% python3 -q
>>> import numpy as np
>>> np.set_printoptions(suppress=True, linewidth=120)
>>> rd = lambda a: np.round(a, 2) + 0
>>> W0 = np.load("block19.npy")
>>> W0
array([[  1.5,  -1.7,   1.3],
       [ -0.6,   0.9,  -1. ],
       [ -1.2,  -2.4,   0. ],
       [  0.3,   0.2,   0.1],
       [ -2.2,  -0.7,   1.5],
       [  0.6,   0.8,   1.7],
       [  1.9,   1.8,   0.2],
       [ -2. ,   1.1,   1.2],
       [  0.2,   0.7,  -1. ],
       [ -1. , -13. ,   0. ],
       [ -0.4,   0.6,  -0.2],
       [  1.1,  -0.1,   0.3],
       [  0.8,   0.8,  -0.3],
       [  2. ,  -0.1,  -0.4],
       [ -1.1,  -1.6,  -0.3],
       [  0.9,  -0.2,   1.3],
       [  1.1,  -0.6,   0.7],
       [ -0.5,   0.2,   0.3],
       [ -0.8,  -0.5,  -0.2],
       [ -0.2,   0.5,  -0.4],
       [ -2.2,   0.2,  -1. ],
       [ -1.9,   0.8,   0.1],
       [  0. ,  -1. ,   1.1],
       [  0.6,  -0.4,   0.8]])
>>> B = np.c_[W0[:, :1] @ np.array([[4]]), np.array([0, 2, 2, 3, 0, 0, 2, 3, 3, 2, 0, 0, 1, 0, 0, 2, 2, 3, 1, 1, 3, 2, 2, 2])]
>>> B
array([[ 6. ,  0. ],
       [-2.4,  2. ],
       [-4.8,  2. ],
       [ 1.2,  3. ],
       [-8.8,  0. ],
       [ 2.4,  0. ],
       [ 7.6,  2. ],
       [-8. ,  3. ],
       [ 0.8,  3. ],
       [-4. ,  2. ],
       [-1.6,  0. ],
       [ 4.4,  0. ],
       [ 3.2,  1. ],
       [ 8. ,  0. ],
       [-4.4,  0. ],
       [ 3.6,  2. ],
       [ 4.4,  2. ],
       [-2. ,  3. ],
       [-3.2,  1. ],
       [-0.8,  1. ],
       [-8.8,  3. ],
       [-7.6,  2. ],
       [ 0. ,  2. ],
       [ 2.4,  2. ]])
>>> np.linalg.matrix_rank(B)
np.int64(2)
>>> rd(np.linalg.lstsq(W0, B[:, 0])[0])
array([4., 0., 0.])
>>> np.linalg.matrix_rank(np.c_[W0, B])
np.int64(4)
>>> x0 = np.array([-5, -8, 7])
>>> target = W0 @ x0
>>> rd(np.linalg.pinv(W0) @ W0)
array([[1., 0., 0.],
       [0., 1., 0.],
       [0., 0., 1.]])
>>> rng = np.random.default_rng(9)
>>> target = target + 0.1 * rng.normal(size=24)
>>> rd(target)
array([ 15.12, -11.18,  25.03,  -2.33,  27.21,   2.45, -22.46,   9.63, -13.64, 108.91,  -4.4 ,  -2.46, -12.5 , -11.75,
        16.28,   6.23,   4.13,   3.14,   6.55,  -5.64,   2.36,   3.82,  15.55,   6.03])
>>> b, *_ = np.linalg.lstsq(W0, target)
>>> rd(np.linalg.norm(target - W0 @ b))
np.float64(0.55)
>>> b.round()
array([-5., -8.,  7.])
>>> rd(b)
array([-4.99, -7.99,  7.  ])
